$ ipython --no-banner

In [1]: import numpy as np

In [2]: import numpy.linalg as la

In [3]: np.set_printoptions(precision=2, suppress=True, linewidth=120)

In [4]: F = np.array([[0.09, 0.67, 2.54, -1.34],
   ...:     [0.94, -0.1, 0.86, 2.22],
   ...:     [-2.29, 0.42, 0.52, 1.11]])

In [5]: t = np.radians(36)

In [6]: r_ = np.eye(4)

In [7]: r_[0, 0] = r_[2, 2] = np.cos(t)

In [8]: r_[0, 2], r_[2, 0] = -np.sin(t), np.sin(t)

In [9]: r_
Out[9]: 
array([[ 0.81,  0.  , -0.59,  0.  ],
       [ 0.  ,  1.  ,  0.  ,  0.  ],
       [ 0.59,  0.  ,  0.81,  0.  ],
       [ 0.  ,  0.  ,  0.  ,  1.  ]])

In [10]: A2 = F @ r_.T

In [11]: np.allclose(F @ F.T, A2 @ A2.T)
Out[11]: True

In [12]: np.allclose(la.norm(F, axis=1), la.norm(A2, axis=1))
Out[12]: True

In [13]: np.abs(A2 - F).max(axis=0)
Out[13]: array([1.51, 0.  , 1.45, 0.  ])

In [14]: F.reshape(-1, 2)
Out[14]: 
array([[ 0.09,  0.67],
       [ 2.54, -1.34],
       [ 0.94, -0.1 ],
       [ 0.86,  2.22],
       [-2.29,  0.42],
       [ 0.52,  1.11]])

In [15]: F.reshape(3, 5)
Traceback (most recent call last):
  Cell In[15], line 1
    F.reshape(3, 5)
ValueError: cannot reshape array of size 12 into shape (3,5)


In [16]: blk = F.reshape(3, 2, -1)

In [17]: blk.shape
Out[17]: (3, 2, 2)

In [18]: blk[:, 0]
Out[18]: 
array([[ 0.09,  0.67],
       [ 0.94, -0.1 ],
       [-2.29,  0.42]])

In [19]: feats = np.loadtxt("a.csv", delimiter=",")

In [20]: feats
Out[20]: 
array([[0.5 , 0.  , 0.  , 0.5 ],
       [0.  , 1.  , 0.  , 0.  ],
       [0.  , 0.  , 1.  , 0.  ],
       [0.33, 0.33, 0.  , 0.33]])

In [21]: np.unique(feats.round(6), axis=0).shape
Out[21]: (4, 4)

In [22]: np.round(feats @ la.pinv(feats) @ feats, 2) + 0
Out[22]: 
array([[0.5 , 0.  , 0.  , 0.5 ],
       [0.  , 1.  , 0.  , 0.  ],
       [0.  , 0.  , 1.  , 0.  ],
       [0.33, 0.33, 0.  , 0.33]])

In [23]: K = np.array([[2, -3, 3, 3, -1],
    ...:     [3, 1, -3, 1, -3],
    ...:     [3, -3, -1, -2, -3],
    ...:     [3, 0, 1, -1, 0],
    ...:     [0, 0, 3, 2, -1]])

In [24]: K
Out[24]: 
array([[ 2, -3,  3,  3, -1],
       [ 3,  1, -3,  1, -3],
       [ 3, -3, -1, -2, -3],
       [ 3,  0,  1, -1,  0],
       [ 0,  0,  3,  2, -1]])

In [25]: A2 = K ** -1
Traceback (most recent call last):
  Cell In[25], line 1
    A2 = K ** -1
ValueError: Integers to negative integer powers are not allowed.


In [26]: A2 = la.invert(K)
Traceback (most recent call last):
  Cell In[26], line 1
    A2 = la.invert(K)
AttributeError: module 'numpy.linalg' has no attribute 'invert'


In [27]: A2 = la.inv(K)

In [28]: np.round(la.slogdet(K)[0], 2)
Out[28]: np.float64(-1.0)

In [29]: np.round(K @ A2, 2) + 0
Out[29]: 
array([[1., 0., 0., 0., 0.],
       [0., 1., 0., 0., 0.],
       [0., 0., 1., 0., 0.],
       [0., 0., 0., 1., 0.],
       [0., 0., 0., 0., 1.]])

In [30]: np.round(la.inv(A2), 2) + 0
Out[30]: 
array([[ 2., -3.,  3.,  3., -1.],
       [ 3.,  1., -3.,  1., -3.],
       [ 3., -3., -1., -2., -3.],
       [ 3.,  0.,  1., -1.,  0.],
       [ 0.,  0.,  3.,  2., -1.]])

In [31]: blk = np.stack([K, -3 * K, K[::-1]])

In [32]: la.matrix_rank(blk.reshape(3, -1))
Out[32]: np.int64(2)

In [33]: la.det(blk)
Out[33]: array([  -711., 172773.,   -711.])

In [34]: la.matrix_rank(blk)
Out[34]: array([5, 5, 5])

In [35]: la.norm(blk, axis=(1, 2))
Out[35]: array([10.86, 32.59, 10.86])

In [36]: (blk @ K.T).shape
Out[36]: (3, 5, 5)

In [37]: u = np.array([2, 3, 3, 1, 1])

In [38]: A2 = K + np.outer(u, np.eye(5)[2])

In [39]: np.round(la.det(A2) / la.det(K), 2), round(float(1 + la.solve(K, u)[2]), 2)
Out[39]: (np.float64(1.04), 1.04)

In [40]: A2
Out[40]: 
array([[ 2., -3.,  5.,  3., -1.],
       [ 3.,  1.,  0.,  1., -3.],
       [ 3., -3.,  2., -2., -3.],
       [ 3.,  0.,  2., -1.,  0.],
       [ 0.,  0.,  4.,  2., -1.]])

In [41]: data = np.load("mat.npy")

In [42]: data
Out[42]: 
array([[-1,  1,  0, -1],
       [-1, -1,  1,  0],
       [ 0, -1, -1,  1],
       [ 1,  0, -1, -1]])

In [43]: w1 = np.array([[5, 4], [3, 2], [0, 5], [1, 2]])

In [44]: beta = np.array([8, -9])

In [45]: act = np.maximum(data @ w1 + beta, 0)

In [46]: (act > 0).mean(axis=0)
Out[46]: array([0.75, 0.  ])

In [47]: W2 = np.array([[2, 2, -2], [1, 1, -1]])

In [48]: w1 @ W2
Out[48]: 
array([[ 14,  14, -14],
       [  8,   8,  -8],
       [  5,   5,  -5],
       [  4,   4,  -4]])

In [49]: act @ W2
Out[49]: 
array([[ 10,  10, -10],
       [  0,   0,   0],
       [ 12,  12, -12],
       [ 24,  24, -24]])

In [50]: A = np.array([[-0.7, -0.1], [1.1, -2.3], [-0.2, 0.9]])

In [51]: rng = np.random.default_rng(91)

In [52]: A2 = A + rng.integers(-2, 3, (3, 1)) @ rng.integers(-2, 3, (1, 2))

In [53]: A2
Out[53]: 
array([[ 1.3, -2.1],
       [-0.9, -0.3],
       [-2.2,  2.9]])

In [54]: np.abs(A2 - A).sum(axis=1)
Out[54]: array([4., 4., 4.])

In [55]: A2 - A
Out[55]: 
array([[ 2., -2.],
       [-2.,  2.],
       [-2.,  2.]])
